$ python -q
>>> import numpy as np
>>> np.set_printoptions(suppress=True, linewidth=160)
>>> E = np.load("m.npy")
>>> print(E)
[[-2.  1.  2.  2.  1.  1.  0.  1.  0.  2.  0.  1.]
 [ 0.  5.  5.  1.  2.  4.  5.  4.  5.  2.  2.  4.]
 [ 0.  3.  3.  3.  2.  2.  0.  0.  3.  1.  1.  1.]
 [ 0.  5.  3.  1.  5.  3.  0.  0.  5.  2.  2.  0.]
 [ 0.  3.  1.  0.  0.  0.  4.  5.  3.  1.  5.  5.]
 [ 0.  4.  0.  1.  1.  2.  4.  2.  0.  1.  3.  5.]
 [ 0.  1.  5.  2.  2.  5.  5.  5.  4.  3.  1.  5.]
 [ 0.  4.  3.  1.  4.  4.  5.  5.  5.  4.  5.  5.]
 [ 0.  1.  0.  5.  4.  3.  5.  4.  5.  5.  0.  1.]
 [ 0.  0.  3.  1.  4.  3.  5.  1.  2.  1.  2.  4.]
 [ 0.  5.  2.  4.  0.  0.  0.  1.  4.  1.  2.  1.]
 [ 0.  4.  2.  3.  5.  5.  5.  4.  5.  3.  1.  0.]]
>>> B = E / np.sqrt((E ** 2).mean(axis=1, keepdims=True))
>>> print(np.linalg.matrix_rank(E - E.mean(axis=1, keepdims=True)))
11
>>> print(np.linalg.matrix_rank(B) == np.linalg.matrix_rank(E))
True
>>> X = np.load("block6.npy")
>>> print(X)
[[3 0 3 3]
 [2 0 2 4]
 [3 0 3 2]
 [4 0 4 5]
 [3 0 3 2]
 [3 0 3 1]
 [6 0 6 6]
 [6 0 6 3]
 [4 0 4 0]
 [5 0 5 3]
 [6 0 6 5]
 [5 0 5 2]
 [2 0 2 6]
 [5 0 5 0]]
>>> # column 2 repeats column 0
>>> left, s, VT = np.linalg.svd(X)
>>> evecs = VT[:(s > 1e-8).sum()]
>>> rng = np.random.default_rng(1782)
>>> x = X[11] + 2 * X[1] + rng.integers(2) * np.eye(4)[1]
>>> print(x)
[ 9.  1.  9. 10.]
>>> print(np.round(np.linalg.norm(x - evecs.T @ evecs @ x), 2))
1.0
>>> print(np.round(np.diag(evecs.T @ evecs), 2) + 0)
[0.5 0.  0.5 1. ]
>>> print(np.round(evecs.T @ evecs, 2) + 0)
[[0.5 0.  0.5 0. ]
 [0.  0.  0.  0. ]
 [0.5 0.  0.5 0. ]
 [0.  0.  0.  1. ]]
>>> print(round(float(np.linalg.norm(X, 2) / np.linalg.norm(X)), 2))
0.96
>>> print(round(float(np.linalg.norm(E, "nuc")), 2))
77.29
>>> print(round(float(np.linalg.norm(E[0] - E[11])), 2))
10.39
>>> print(round(float(np.linalg.norm(E, 1)), 2), np.round(np.linalg.norm(E, np.inf), 2))
41.0 45.0
>>> left, s, VT = np.linalg.svd(X)
>>> print(np.argmax(s[:-1] / (s[1:] + 1e-6)) + 1)
2
>>> print(s.round(2) + 0)
[25.42  7.08  0.    0.  ]
>>> B = left[:, :2] @ np.diag(s[:2]) @ VT[:2]
>>> print(B.round(2) + 0)
[[3. 0. 3. 3.]
 [2. 0. 2. 4.]
 [3. 0. 3. 2.]
 [4. 0. 4. 5.]
 [3. 0. 3. 2.]
 [3. 0. 3. 1.]
 [6. 0. 6. 6.]
 [6. 0. 6. 3.]
 [4. 0. 4. 0.]
 [5. 0. 5. 3.]
 [6. 0. 6. 5.]
 [5. 0. 5. 2.]
 [2. 0. 2. 6.]
 [5. 0. 5. 0.]]
>>> M = np.load("layer2.npy")
>>> print(M)
[[-0.43 -0.43  0.27 -0.09 -0.06]
 [ 0.93 -0.87 -0.26  0.8   0.93]
 [-0.45  0.92 -0.2  -0.9  -0.82]
 [ 0.91  0.01  0.09  0.66  0.1 ]
 [ 0.95  0.48 -0.66 -0.95  0.62]
 [-0.94 -0.21 -0.05 -0.25  0.02]
 [-0.45 -0.07  0.32  0.92 -0.31]
 [-1.   -0.49  0.65  0.89 -0.76]
 [-0.98 -0.64  0.41  0.28 -0.23]
 [ 0.97  0.52 -0.55 -0.8   0.48]
 [-0.64  0.88  0.16 -0.89 -0.9 ]
 [ 1.    0.1  -0.71 -0.17  0.92]
 [-0.87  0.94  0.71 -0.26 -0.99]
 [-0.97  0.91 -0.04 -0.35 -0.89]
 [ 1.    0.6  -0.5  -0.09  0.48]
 [ 0.93 -1.   -0.31  1.    1.  ]]
>>> z = rng.permutation(5)
>>> B = M[:, z] * rng.choice([-1, 1], 5)
>>> print(B)
[[ 0.27 -0.06 -0.43  0.43  0.09]
 [-0.26  0.93  0.93  0.87 -0.8 ]
 [-0.2  -0.82 -0.45 -0.92  0.9 ]
 [ 0.09  0.1   0.91 -0.01 -0.66]
 [-0.66  0.62  0.95 -0.48  0.95]
 [-0.05  0.02 -0.94  0.21  0.25]
 [ 0.32 -0.31 -0.45  0.07 -0.92]
 [ 0.65 -0.76 -1.    0.49 -0.89]
 [ 0.41 -0.23 -0.98  0.64 -0.28]
 [-0.55  0.48  0.97 -0.52  0.8 ]
 [ 0.16 -0.9  -0.64 -0.88  0.89]
 [-0.71  0.92  1.   -0.1   0.17]
 [ 0.71 -0.99 -0.87 -0.94  0.26]
 [-0.04 -0.89 -0.97 -0.91  0.35]
 [-0.5   0.48  1.   -0.6   0.09]
 [-0.31  1.    0.93  1.   -1.  ]]
>>> left, _, VT = np.linalg.svd(M.T @ B)
>>> print(np.round(np.linalg.lstsq(M, B)[0], 2) + 0)
[[ 0.  0.  1.  0.  0.]
 [ 0.  0.  0. -1.  0.]
 [ 1.  0.  0.  0.  0.]
 [ 0.  0.  0.  0. -1.]
 [ 0.  1.  0.  0.  0.]]
